In [1]: import numpy as np

In [2]: np.set_printoptions(precision=3, suppress=True, linewidth=100, sign=" ")

In [3]: def tidy(a):
   ...:     return np.round(a, 3) + 0
   ...: 

In [4]: K = np.load("test19.npy")

In [5]: K
Out[5]: 
array([[ 0,  1,  0,  0],
       [ 3,  1,  0,  0],
       [ 0,  0,  0,  1],
       [ 0,  0,  3,  1]])

In [6]: (K - K.T) / 2
Out[6]: 
array([[ 0., -1.,  0.,  0.],
       [ 1.,  0.,  0.,  0.],
       [ 0.,  0.,  0., -1.],
       [ 0.,  0.,  1.,  0.]])

In [7]: tidy(np.linalg.det(K))
Out[7]: np.float64(9.0)

In [8]: np.trace(K)
Out[8]: np.int64(2)

In [9]: np.linalg.matrix_power(K, 2)
Out[9]: 
array([[ 3,  1,  0,  0],
       [ 3,  4,  0,  0],
       [ 0,  0,  3,  1],
       [ 0,  0,  3,  4]])

In [10]: np.allclose(K, K.T)
Out[10]: False

In [11]: G = K.T @ K

In [12]: np.diag(G)
Out[12]: array([ 9,  2,  9,  2])

In [13]: np.linalg.matrix_rank(G)
Out[13]: np.int64(4)

In [14]: np.allclose(G, G.T)
Out[14]: True

In [15]: G
Out[15]: 
array([[ 9,  3,  0,  0],
       [ 3,  2,  0,  0],
       [ 0,  0,  9,  3],
       [ 0,  0,  3,  2]])

In [16]: evals, evecs = np.linalg.eig(K)

In [17]: tidy(np.sort(np.linalg.eigvals(K @ K)))
Out[17]: array([ 1.697,  1.697,  5.303,  5.303])

In [18]: tidy(np.prod(evals))
Out[18]: np.float64(9.0)

In [19]: tidy(np.sort(np.linalg.eigvals(K.T)))
Out[19]: array([-1.303, -1.303,  2.303,  2.303])

In [20]: M = np.loadtxt("arr.csv", delimiter=",")

In [21]: M
Out[21]: 
array([[-2.587, -0.947,  0.669,  1.319],
       [-1.338,  0.308, -0.501,  0.033],
       [-3.281, -0.346, -4.868, -1.044],
       [-1.657, -0.571,  0.129,  0.286],
       [ 0.833, -1.719, -1.801, -1.898],
       [-3.029,  0.098, -1.053,  0.923],
       [ 2.59 ,  0.899, -2.271, -1.996],
       [-5.592, -1.233,  0.572,  2.267],
       [-6.426, -1.696, -0.088,  2.092],
       [-0.627,  0.718,  1.57 ,  2.053],
       [-3.947,  0.758, -0.142,  1.291],
       [-1.475, -0.441, -1.3  ,  0.198],
       [ 0.626,  0.303, -0.919, -1.225],
       [-4.95 , -3.226,  1.232,  1.513],
       [ 0.71 ,  0.672,  0.872,  0.233],
       [-5.838, -1.128, -0.664,  1.827],
       [ 3.004,  0.164, -1.841, -2.628],
       [-1.46 ,  0.381, -0.555,  0.596],
       [ 2.647,  0.09 , -2.533, -3.167],
       [-7.897, -1.889, -2.583,  1.074],
       [ 2.161,  1.732, -2.338, -1.771],
       [ 4.103,  1.247,  3.572,  0.632],
       [-0.581, -0.722, -1.319, -0.252]])

In [22]: Xc = (M - M.mean(axis=0)) / M.std(axis=0)

In [23]: tidy(Xc.std(axis=0))
Out[23]: array([ 1.,  1.,  1.,  1.])

In [24]: b = np.linalg.lstsq(np.delete(Xc, 2, axis=1), Xc[:, 2])[0]

In [25]: tidy(1 - np.var(Xc[:, 2] - np.delete(Xc, 2, axis=1) @ b))
Out[25]: np.float64(0.891)
